$ python -q
>>> import numpy as np
>>> np.set_printoptions(suppress=True, linewidth=120)
>>> tidy = lambda a: np.round(a, 2) + 0
>>> F = np.load("layer4.npy")
>>> F
array([[-4.,  3.,  1.],
       [-8.,  6.,  2.],
       [-6.,  3.,  3.]])
>>> # rank 2
>>> U, sigma, Vt = np.linalg.svd(F)
>>> evecs = Vt[:(sigma > 1e-8).sum()]
>>> rng = np.random.default_rng(54)
>>> x = F[0] + 3 * F[1] + rng.integers(2) * np.eye(3)[1]
>>> x
array([-28.,  21.,   7.])
>>> tidy(evecs.T @ evecs)
array([[ 0.67, -0.33, -0.33],
       [-0.33,  0.67, -0.33],
       [-0.33, -0.33,  0.67]])
>>> tidy(np.linalg.norm(x - evecs.T @ evecs @ x))
np.float64(0.0)
>>> r0, g = F[0], F[2]
>>> r0 @ g
np.float64(36.0)
>>> p = (r0 @ g) / (r0 @ r0) * r0
>>> tidy((g - p) @ r0)
np.float64(0.0)
>>> tidy(g - p)
array([-0.46, -1.15,  1.62])
>>> np.outer(r0, g)
array([[ 24., -12., -12.],
       [-18.,   9.,   9.],
       [ -6.,   3.,   3.]])
>>> feats = np.load("a.npy")
>>> feats
array([[ 2, -3],
       [-1,  3]])
>>> cov = F.T @ F
>>> (F @ F.T).shape
(3, 3)
>>> tidy(np.linalg.svd(F, compute_uv=False) ** 2)
array([181.02,   2.98,   0.  ])
>>> np.diag(cov)
array([116.,  54.,  14.])
>>> np.allclose(cov, cov.T)
True
>>> np.linalg.matrix_rank(cov)
np.int64(2)
>>> data = np.array([[2, 4, 1, 0], [-2, 7, 6, 1], [-1, -7, 7, 8]])
>>> data[:, 2] = 3 * data[:, 0]
>>> data
array([[ 2,  4,  6,  0],
       [-2,  7, -6,  1],
       [-1, -7, -3,  8]])
>>> out = data[0, 0] * data[1:] - np.outer(data[1:, 0], data[0])
>>> out
array([[  0,  22,   0,   2],
       [  0, -10,   0,  16]])
>>> np.flatnonzero(~out.round(6).any(axis=1))
array([], dtype=int64)
>>> data[:, 0] / data[0, 0]
array([ 1. , -1. , -0.5])
>>> mat = np.load("arr.npy")
>>> mat
array([[2., 0.],
       [0., 1.]])
>>> # 2 blocks once reordered
>>> lab = rng.permutation(2)
>>> lab
array([0, 1])
>>> out = mat[lab][:, lab]
>>> np.diag(out)
array([2., 1.])
>>> np.allclose(out, mat)
True
>>> tidy(np.sort(np.abs(np.linalg.eigvals(out))))
array([1., 2.])
>>> out
array([[2., 0.],
       [0., 1.]])
>>> tidy(np.linalg.det(out)), tidy(np.linalg.det(mat[lab]))
(np.float64(2.0), np.float64(2.0))
>>> tidy(np.linalg.det(mat))
np.float64(2.0)
>>> np.allclose(mat, mat.T)
True
>>> (mat - mat.T) / 2
array([[0., 0.],
       [0., 0.]])
>>> (mat + mat.T) / 2
array([[2., 0.],
       [0., 1.]])
>>> out = mat[0, 0] * mat[1:] - np.outer(mat[1:, 0], mat[0])
>>> out
array([[0., 2.]])
>>> np.flatnonzero(~out.round(6).any(axis=1))
array([], dtype=int64)
>>> np.linalg.matrix_rank(out), np.linalg.matrix_rank(mat)
(np.int64(1), np.int64(2))
>>> mat[:, 0] / mat[0, 0]
array([1., 0.])
>>> M = np.load("sample7.npy")
>>> M
array([[40,  1,  1],
       [ 1, 30,  2],
       [ 0,  3, 30]])
>>> x = np.array([0, 0, 1])
>>> target = M @ x
>>> target
array([ 1,  2, 30])
>>> tidy(np.linalg.solve(M.T, M[1]))
array([0., 1., 0.])
>>> tidy(np.linalg.solve(M, target))
array([0., 0., 1.])
>>> tidy(np.linalg.solve(M, target + M[:, 1]))
array([0., 1., 1.])
>>> tidy(np.linalg.solve(M, 3 * target))
array([0., 0., 3.])
>>> E = np.loadtxt("data.csv", delimiter=",")
>>> E
array([[5., 1., 1., 1.],
       [1., 5., 1., 1.],
       [1., 1., 5., 1.],
       [1., 1., 1., 5.]])
>>> np.fft.fft(E[0])
array([8.+0.j, 4.+0.j, 4.+0.j, 4.+0.j])
>>> np.sort(np.abs(np.fft.fft(E[0]))), tidy(np.sort(np.linalg.svd(E, compute_uv=False)))
(array([4., 4., 4., 8.]), array([4., 4., 4., 8.]))
>>> (E @ E)[0]
array([28., 12., 12., 12.])
>>> w, evecs = np.linalg.eig(E)
>>> tidy(E @ evecs[:, 0] - w[0] * evecs[:, 0])
array([0., 0., 0., 0.])
>>> tidy(np.sort(np.linalg.eigvals(E.T)))
array([4., 4., 4., 8.])
>>> tidy(np.sort(np.linalg.eigvals(np.linalg.inv(E))))
array([0.12, 0.25, 0.25, 0.25])
>>> x = np.ones(4)
>>> for _ in range(4):
...     x = E @ x
...     x /= np.linalg.norm(x)
...     print(round(x @ E @ x, 2))
... 
8.0
8.0
8.0
8.0
>>> x
array([0.5, 0.5, 0.5, 0.5])
